% python3 -q
>>> import numpy as np
>>> np.set_printoptions(precision=2, suppress=True, linewidth=200)
>>> arr = np.loadtxt("mat.csv", delimiter=",")
>>> arr
array([[ 0.49,  0.49, -0.1 ],
       [ 0.49,  0.49, -0.1 ],
       [-0.1 , -0.1 ,  0.02]])
>>> Uu, sv, VT = np.linalg.svd(arr)
>>> sv.round(2) + 0
array([1., 0., 0.])
>>> M2 = Uu[:, :1] @ np.diag(sv[:1]) @ VT[:1]
>>> round(float(np.abs(arr - M2).max()), 2)
0.0
>>> np.round(np.linalg.norm(arr - M2) / np.linalg.norm(arr), 2)
np.float64(0.0)
>>> print(np.linalg.matrix_rank(M2))
1
>>> np.linalg.matrix_rank(arr, rtol=0.05)
np.int64(1)
>>> r = np.linalg.matrix_rank(arr)
>>> r
np.int64(1)
>>> null = np.linalg.svd(arr)[2][r:].T
>>> np.linalg.matrix_rank(arr.T @ arr), np.linalg.matrix_rank(arr @ arr.T)
(np.int64(1), np.int64(1))
>>> [int(np.linalg.matrix_rank(arr[:, :j + 1])) for j in range(3)]
[1, 1, 1]
>>> null @ null.T
array([[ 0.51, -0.49,  0.1 ],
       [-0.49,  0.51,  0.1 ],
       [ 0.1 ,  0.1 ,  0.98]])
>>> np.round(arr @ null, 2) + 0
array([[0., 0.],
       [0., 0.],
       [0., 0.]])
>>> print(null.shape)
(3, 2)
>>> np.allclose(arr @ null, 0)
True
>>> rng = np.random.default_rng(61542)
>>> lab = rng.permutation(3)
>>> lab
array([0, 2, 1])
>>> M2 = arr[lab][:, lab]
>>> np.allclose(M2, arr)
False
>>> print(np.round(np.sort(np.abs(np.linalg.eigvals(M2))), 2) + 0)
[0. 0. 1.]
>>> print(np.linalg.matrix_rank(arr, rtol=0.1))
1
>>> print(round(float(np.linalg.norm(arr, 2) / np.linalg.norm(arr)), 2))
1.0
>>> print(np.abs(np.diag(np.linalg.qr(arr)[1])) > 1e-9)
[ True False False]
>>> np.unique(arr.round(6), axis=0).shape
(2, 3)
>>> np.round(np.trace(np.linalg.pinv(arr) @ arr), 2)
np.float64(1.0)
>>> print(np.allclose(arr[:-1].T @ np.linalg.lstsq(arr[:-1].T, arr[-1])[0], arr[-1]))
True
>>> np.linalg.lstsq(arr[:-1].T, arr[-1])[2]
np.int32(1)
>>> mat = np.array([[0, -1, 1], [0, 0, 0], [0, 0, 0]])
>>> np.unique(mat.round(6), axis=0).shape
(2, 3)
>>> print(np.abs(np.diag(np.linalg.qr(mat)[1])) > 1e-9)
[False False False]
>>> np.allclose(mat[:-1].T @ np.linalg.lstsq(mat[:-1].T, mat[-1])[0], mat[-1])
True
>>> np.argsort(-np.linalg.norm(mat, axis=0).round(6), kind="stable")[:3]
array([1, 2, 0])
>>> np.linalg.cond(mat) > 100
np.True_
>>> round(np.linalg.norm(mat, 2) / np.linalg.norm(mat), 2)
np.float64(1.0)
>>> print(np.linalg.matrix_rank(mat, rtol=0.1))
1
>>> print([round(float(x), 2) for x in np.linalg.svd(mat, compute_uv=False)[:3]])
[1.41, 0.0, 0.0]
>>> M2 = np.array([[2, 6], [-5, -4], [2, -4]])
>>> E = np.kron(np.eye(3, dtype=int), M2)
>>> E
array([[ 2,  6,  0,  0,  0,  0],
       [-5, -4,  0,  0,  0,  0],
       [ 2, -4,  0,  0,  0,  0],
       [ 0,  0,  2,  6,  0,  0],
       [ 0,  0, -5, -4,  0,  0],
       [ 0,  0,  2, -4,  0,  0],
       [ 0,  0,  0,  0,  2,  6],
       [ 0,  0,  0,  0, -5, -4],
       [ 0,  0,  0,  0,  2, -4]])
>>> Q, r_ = np.linalg.qr(E)
>>> np.allclose(r_.T @ r_, E.T @ E)
True
>>> np.abs(np.diag(r_))
array([5.74, 7.11, 5.74, 7.11, 5.74, 7.11])
>>> np.round(np.trace(Q @ Q.T), 2)
np.float64(6.0)
>>> F = np.loadtxt("arr.csv", delimiter=",")
>>> F
array([[ 0. ,  0.8, -0.1],
       [ 0. , -7. , 12. ],
       [ 0.1,  0.7,  0.7],
       [ 0. , -1. , -1.1],
       [ 0.1, -0.1,  0.7],
       [ 1.5,  0.8,  2.2],
       [ 0. , -0.8,  0.4],
       [-1.5, -1.4, -0.1],
       [-0.9, -1. , -1.1],
       [-1.7, -0.9, -0.8],
       [-0.9, -0.1,  0.7],
       [ 1.2, -0.2,  0.7],
       [ 0.9, -0.1, -3.5],
       [ 1.8,  1. , -0.3],
       [-0.6, -1.1,  0.3],
       [-0.8, -0.5,  1.5],
       [-1.1, -0.6,  0.3]])
>>> d = np.linalg.norm(F[:, None] - F[None], axis=-1)
>>> np.flatnonzero(d[12] < d.mean() / 2)
array([12])
>>> d.shape
(17, 17)
>>> (d + 1e9 * np.eye(17)).round(6).argmin(axis=1)
array([ 2, 15,  4,  8,  6, 11, 14,  9,  9,  8, 16,  4,  3, 11,  6, 10, 10])
>>> d[:5, :5]
array([[ 0.  , 14.4 ,  0.81,  2.06,  1.21],
       [14.4 ,  0.  , 13.67, 14.41, 13.24],
       [ 0.81, 13.67,  0.  ,  2.48,  0.8 ],
       [ 2.06, 14.41,  2.48,  0.  ,  2.01],
       [ 1.21, 13.24,  0.8 ,  2.01,  0.  ]])
>>> d.mean(axis=1).argmax()
np.int64(1)
>>> X = np.loadtxt("data.csv", delimiter=",")
>>> print(X)
[[-0.99  1.    0.8 ]
 [-0.01  0.   -0.3 ]
 [ 0.52 -0.5   2.2 ]
 [-1.11  1.1  -1.2 ]
 [-0.28  0.3  -1.6 ]
 [ 0.58 -0.6  -0.4 ]
 [ 0.19 -0.2   1.2 ]
 [-1.41  1.4  -1.5 ]
 [-0.34  0.3  -1.8 ]
 [-0.02  0.   -1.4 ]
 [ 0.74 -0.7  -0.5 ]
 [-0.52  0.5   1.  ]
 [ 2.16 -2.2   1.2 ]
 [-0.1   0.1   0.6 ]
 [-1.41  1.4   1.2 ]
 [-0.3   0.3   0.5 ]
 [-1.18  1.2  -1.2 ]
 [ 0.89 -0.9  -1.1 ]
 [ 0.8  -0.8   0.4 ]
 [-0.29  0.3   1.8 ]
 [-1.68  1.7   1.6 ]
 [ 0.2  -0.2   0.3 ]]
>>> Xs = X - X.mean(axis=0)
>>> Uu, sv, VT = np.linalg.svd(Xs, full_matrices=False)
>>> np.linalg.matrix_rank(Xs)
np.int64(3)
>>> lab = rng.permutation(3)
>>> M2 = X[:, lab] * rng.choice([-1, 1], 3)
>>> M2
array([[ 0.99,  0.8 ,  1.  ],
       [ 0.01, -0.3 ,  0.  ],
       [-0.52,  2.2 , -0.5 ],
       [ 1.11, -1.2 ,  1.1 ],
       [ 0.28, -1.6 ,  0.3 ],
       [-0.58, -0.4 , -0.6 ],
       [-0.19,  1.2 , -0.2 ],
       [ 1.41, -1.5 ,  1.4 ],
       [ 0.34, -1.8 ,  0.3 ],
       [ 0.02, -1.4 ,  0.  ],
       [-0.74, -0.5 , -0.7 ],
       [ 0.52,  1.  ,  0.5 ],
       [-2.16,  1.2 , -2.2 ],
       [ 0.1 ,  0.6 ,  0.1 ],
       [ 1.41,  1.2 ,  1.4 ],
       [ 0.3 ,  0.5 ,  0.3 ],
       [ 1.18, -1.2 ,  1.2 ],
       [-0.89, -1.1 , -0.9 ],
       [-0.8 ,  0.4 , -0.8 ],
       [ 0.29,  1.8 ,  0.3 ],
       [ 1.68,  1.6 ,  1.7 ],
       [-0.2 ,  0.3 , -0.2 ]])
>>> Uu, _, VT = np.linalg.svd(X.T @ M2)
>>> np.round(np.linalg.lstsq(X, M2)[0], 2) + 0
array([[-1.,  0.,  0.],
       [ 0.,  0.,  1.],
       [ 0.,  1.,  0.]])
>>> Uu, sv, VT = np.linalg.svd(X)
>>> np.argmax(sv[:-1] / (sv[1:] + 1e-6)) + 1
np.int64(2)
>>> M2 = Uu[:, :2] @ np.diag(sv[:2]) @ VT[:2]
>>> np.round(np.abs(X - M2).max(), 2)
np.float64(0.02)
>>> print(np.round(np.linalg.norm(X - M2, 2), 2), round(sv[2], 2))
0.06 0.06
>>> C2 = X.T @ X
>>> np.round(np.linalg.svd(X, compute_uv=False) ** 2, 2) + 0
array([38.5 , 30.49,  0.  ])
>>> np.diag(C2)
array([18.38, 18.55, 32.06])
>>> print(np.round(np.trace(C2), 2), np.round((X ** 2).sum(), 2))
68.99 68.99
>>> np.round(np.linalg.eigvalsh(C2)[::-1], 2) + 0
array([38.5 , 30.49,  0.  ])
>>> M2 = X + rng.integers(-2, 3, (22, 2)) @ rng.integers(-2, 3, (2, 3))
>>> M2
array([[ 1.01,  3.  , -1.2 ],
       [-6.01,  0.  ,  7.7 ],
       [ 3.52, -0.5 , -1.8 ],
       [ 1.89,  7.1 , -3.2 ],
       [-2.28, -7.7 , -1.6 ],
       [ 1.58,  3.4 , -0.4 ],
       [ 2.19,  7.8 ,  1.2 ],
       [ 3.59,  3.4 , -7.5 ],
       [-4.34,  2.3 ,  4.2 ],
       [-2.02, -2.  ,  0.6 ],
       [ 2.74,  1.3 , -2.5 ],
       [-0.52,  0.5 ,  1.  ],
       [ 5.16,  3.8 , -0.8 ],
       [-2.1 , -1.9 ,  2.6 ],
       [-6.41, -0.6 ,  7.2 ],
       [-4.3 , -3.7 ,  4.5 ],
       [ 2.82, -0.8 , -7.2 ],
       [-1.11, -8.9 , -1.1 ],
       [-2.2 , -0.8 ,  4.4 ],
       [-4.29, -3.7 ,  5.8 ],
       [-7.68,  1.7 ,  9.6 ],
       [ 2.2 ,  7.8 ,  0.3 ]])
>>> print(M2 - X)
[[ 2.  2. -2.]
 [-6.  0.  8.]
 [ 3.  0. -4.]
 [ 3.  6. -2.]
 [-2. -8.  0.]
 [ 1.  4.  0.]
 [ 2.  8.  0.]
 [ 5.  2. -6.]
 [-4.  2.  6.]
 [-2. -2.  2.]
 [ 2.  2. -2.]
 [ 0.  0.  0.]
 [ 3.  6. -2.]
 [-2. -2.  2.]
 [-5. -2.  6.]
 [-4. -4.  4.]
 [ 4. -2. -6.]
 [-2. -8.  0.]
 [-3.  0.  4.]
 [-4. -4.  4.]
 [-6.  0.  8.]
 [ 2.  8.  0.]]
>>> np.linalg.matrix_rank(M2 - X, tol=1e-8)
np.int64(2)
>>> M2 = np.array([[-2, -2, 0], [1, 1, 4], [-4, -3, -4]])
>>> W0 = np.triu(M2, 1)
>>> W0
array([[ 0, -2,  0],
       [ 0,  0,  4],
       [ 0,  0,  0]])
>>> r = np.linalg.matrix_rank(W0)
>>> r
np.int64(2)
>>> null = np.linalg.svd(W0)[2][r:].T
>>> [int(np.linalg.matrix_rank(np.delete(W0, i, axis=0))) for i in range(3)]
[1, 1, 2]
>>> print(np.linalg.matrix_rank(W0 - W0[0, 0] * np.eye(3)))
2
>>> np.linalg.matrix_power(W0 - np.diag(np.diag(W0)), 3)
array([[0, 0, 0],
       [0, 0, 0],
       [0, 0, 0]])
>>> print(W0[:, 2] @ W0[:, 0])
0
>>> print(W0 @ W0.T)
[[ 4  0  0]
 [ 0 16  0]
 [ 0  0  0]]
>>> W0.T @ W0
array([[ 0,  0,  0],
       [ 0,  4,  0],
       [ 0,  0, 16]])
>>> J = np.load("m.npy")
>>> J
array([[-4.22, -8.85,  1.97],
       [-5.04, -6.33, -5.87],
       [-9.09, -0.71,  4.11],
       [-9.25,  2.68, -2.69],
       [-7.2 , -1.82, -6.69],
       [ 0.62, -3.81, -9.23],
       [-5.2 , -5.48, -6.55],
       [ 7.6 ,  0.99, -6.42],
       [ 7.15, -2.78,  6.42],
       [ 7.56,  2.33,  6.12],
       [-5.74,  6.03, -5.54],
       [-5.74, -2.08,  7.92],
       [ 1.18, -9.58,  2.61],
       [ 1.9 ,  3.42, -9.2 ],
       [ 7.94, -3.05,  5.26],
       [ 4.56, -2.06, -8.66],
       [-8.63, -3.53,  3.61],
       [-6.61, -6.05, -4.43],
       [ 8.67,  4.97,  0.1 ],
       [ 9.15, -2.41, -3.23]])
>>> M2 = np.c_[J[:, :2] @ np.array([[-6, -5], [-8, -9]]), np.array([2, 3, 4, 4, 4, 2, 2, 5, 5, 0, 1, 0, 1, 1, 0, 5, 4, 5, 2, 3])]
>>> print(M2)
[[ 96.12 100.75   2.  ]
 [ 80.88  82.17   3.  ]
 [ 60.22  51.84   4.  ]
 [ 34.06  22.13   4.  ]
 [ 57.76  52.38   4.  ]
 [ 26.76  31.19   2.  ]
 [ 75.04  75.32   2.  ]
 [-53.52 -46.91   5.  ]
 [-20.66 -10.73   5.  ]
 [-64.   -58.77   0.  ]
 [-13.8  -25.57   1.  ]
 [ 51.08  47.42   0.  ]
 [ 69.56  80.32   1.  ]
 [-38.76 -40.28   1.  ]
 [-23.24 -12.25   0.  ]
 [-10.88  -4.26   5.  ]
 [ 80.02  74.92   4.  ]
 [ 88.06  87.5    5.  ]
 [-91.78 -88.08   2.  ]
 [-35.62 -24.06   3.  ]]
>>> print(np.linalg.norm(np.linalg.qr(J)[0].T @ M2, axis=0) ** 2 / ((M2 ** 2).sum(axis=0) + 1e-12))
[1.  1.  0.3]
>>> print(np.round(np.linalg.lstsq(J, M2[:, 0])[0], 2) + 0)
[-6. -8.  0.]
>>> np.linalg.matrix_rank(np.c_[J, M2])
np.int64(4)
>>> Xs = M2 - M2.mean(axis=0)
>>> Uu, sv, VT = np.linalg.svd(Xs, full_matrices=False)
>>> print(np.abs(VT[0]).argmax())
0
>>> np.abs(VT[-1])
array([0.01, 0.01, 1.  ])
>>> np.round((sv ** 2).sum() ** 2 / (sv ** 4).sum(), 2)
np.float64(1.01)
>>> np.abs(Uu[:, 0]).argmax()
np.int64(18)
>>> print(np.linalg.matrix_rank(Xs))
3
>>> np.round(VT[0] * np.sign(VT[0, np.abs(VT[0]).argmax()]), 2) + 0
array([0.72, 0.69, 0.  ])
>>> (np.sign(Uu[:, 0]) == np.sign(Uu[0, 0])).astype(int)
array([1, 1, 1, 1, 1, 1, 1, 0, 0, 0, 0, 1, 1, 0, 0, 0, 1, 1, 0, 0])
>>> print(np.round(sv ** 2 / (sv ** 2).sum(), 2) + 0)
[1. 0. 0.]
>>> np.searchsorted(np.cumsum(sv ** 2) / (sv ** 2).sum(), 0.9) + 1
np.int64(1)
>>> r0 = np.array([-6, 6])
>>> print(np.convolve(J[0], r0))
[ 25.32  27.78 -64.92  11.82]
>>> Xs = J - J.mean(axis=0)
>>> Uu, sv, VT = np.linalg.svd(Xs, full_matrices=False)
>>> round((sv ** 2).sum() ** 2 / (sv ** 4).sum(), 2)
np.float64(2.61)
>>> print(np.abs(VT[0]).argmax())
0
>>> print(VT[0] * np.sign(VT[0, np.abs(VT[0]).argmax()]))
[0.97 0.17 0.17]
>>> print(sv ** 2 / (sv ** 2).sum())
[0.49 0.34 0.17]
